% python3 -q
>>> import numpy as np
>>> np.set_printoptions(precision=2, suppress=True, linewidth=200, legacy="1.25")
>>> def tidy(a):
...     return np.round(a, 2) + 0
... 
>>> data = np.load("w.npy")
>>> data
array([[6., 1., 1., 1., 1.],
       [1., 6., 1., 1., 1.],
       [1., 1., 6., 1., 1.],
       [1., 1., 1., 6., 1.],
       [1., 1., 1., 1., 6.]])
>>> ev, vecs = np.linalg.eigh(data)
>>> vec = np.array([0, 3, 5, 3, 5])
>>> tidy(vecs * np.sqrt(ev) @ vecs.T)
array([[2.42, 0.19, 0.19, 0.19, 0.19],
       [0.19, 2.42, 0.19, 0.19, 0.19],
       [0.19, 0.19, 2.42, 0.19, 0.19],
       [0.19, 0.19, 0.19, 2.42, 0.19],
       [0.19, 0.19, 0.19, 0.19, 2.42]])
>>> tidy(vecs * np.maximum(ev, 0) @ vecs.T)
array([[6., 1., 1., 1., 1.],
       [1., 6., 1., 1., 1.],
       [1., 1., 6., 1., 1.],
       [1., 1., 1., 6., 1.],
       [1., 1., 1., 1., 6.]])
>>> tidy(vec @ data @ vec / (vec @ vec)), ev[0], ev[-1]
(8.76, 5.0, 10.0)
>>> data @ (-1.0) ** np.arange(5)
array([ 6., -4.,  6., -4.,  6.])
>>> (data @ data)[0]
array([40., 15., 15., 15., 15.])
>>> np.fft.fft(data[0])
array([10.+0.j,  5.+0.j,  5.+0.j,  5.+0.j,  5.+0.j])
>>> np.sort(np.abs(np.fft.fft(data[0]))), tidy(np.sort(np.linalg.svd(data, compute_uv=False)))
(array([ 5.,  5.,  5.,  5., 10.]), array([ 5.,  5.,  5.,  5., 10.]))
>>> other = np.array([[0, 1, 1], [1, 1, 1], [0, 2, 2], [0, 2, 1], [0, 1, 2]])
>>> data @ other
array([[ 1., 12., 12.],
       [ 6., 12., 12.],
       [ 1., 17., 17.],
       [ 1., 17., 12.],
       [ 1., 12., 17.]])
>>> np.einsum("ij,ij->i", data, data)
array([40., 40., 40., 40., 40.])
>>> np.linalg.matrix_rank(np.vstack([data, other.T]))
5
>>> vec = np.ones(5)
>>> for _ in range(5):
...     vec = data @ vec
...     vec /= np.linalg.norm(vec)
...     print(round(vec @ data @ vec, 2))
... 
10.0
10.0
10.0
10.0
10.0
>>> tidy(np.linalg.eigvalsh(data)[-1])
10.0
>>> m1 = np.load("arr.npy")
>>> tidy(m1)
array([[-25.36,  11.11,  20.95,   0.2 ,   2.96],
       [-11.6 ,   5.71,  13.9 ,  -1.03,   3.41],
       [ -9.4 ,   4.82,  12.46,  -1.09,   3.36],
       [ -6.09,   3.46,   9.96,  -1.06,   3.13],
       [ -5.88,   3.38,   9.79,  -1.05,   3.11],
       [ -4.1 ,   2.61,   8.12,  -0.92,   2.85],
       [ -2.71,   1.98,   6.54,  -0.73,   2.52],
       [ -2.65,   1.95,   6.47,  -0.72,   2.51],
       [ -1.21,   1.21,   4.23,  -0.37,   1.88],
       [ -0.33,   0.55,   1.79,   0.  ,   0.93],
       [  0.09,  -0.17,  -0.38,  -0.11,  -0.23],
       [  0.41,  -0.61,  -1.02,  -0.55,  -0.69],
       [  1.81,  -1.83,  -1.55,  -2.23,  -1.2 ],
       [  2.11,  -2.04,  -1.56,  -2.54,  -1.23],
       [  4.82,  -3.75,  -1.34,  -5.12,  -1.2 ],
       [  5.45,  -4.13,  -1.25,  -5.68,  -1.15],
       [  8.85,  -6.01,  -0.68,  -8.51,  -0.77],
       [  9.77,  -6.5 ,  -0.52,  -9.24,  -0.65],
       [ 13.48,  -8.43,   0.17, -12.09,  -0.09],
       [ 15.23,  -9.32,   0.5 , -13.39,   0.19],
       [ 16.93, -10.17,   0.81, -14.62,   0.48],
       [ 36.29, -19.48,   4.33, -27.79,   4.08]])
>>> Xs = m1 - m1.mean(axis=0)
>>> U, sig, vt = np.linalg.svd(Xs, full_matrices=False)
>>> print(tidy(vt[0] * np.sign(vt[0, np.abs(vt[0]).argmax()])))
[ 0.77 -0.42 -0.26 -0.4  -0.04]
>>> (np.sign(U[:, 0]) == np.sign(U[0, 0])).astype(int)
array([1, 1, 1, 1, 1, 1, 1, 1, 1, 1, 1, 1, 0, 0, 0, 0, 0, 0, 0, 0, 0, 0])
>>> print(np.searchsorted(np.cumsum(sig ** 2) / (sig ** 2).sum(), 0.9) + 1)
2
>>> tidy((sig ** 2).sum() ** 2 / (sig ** 4).sum())
1.27
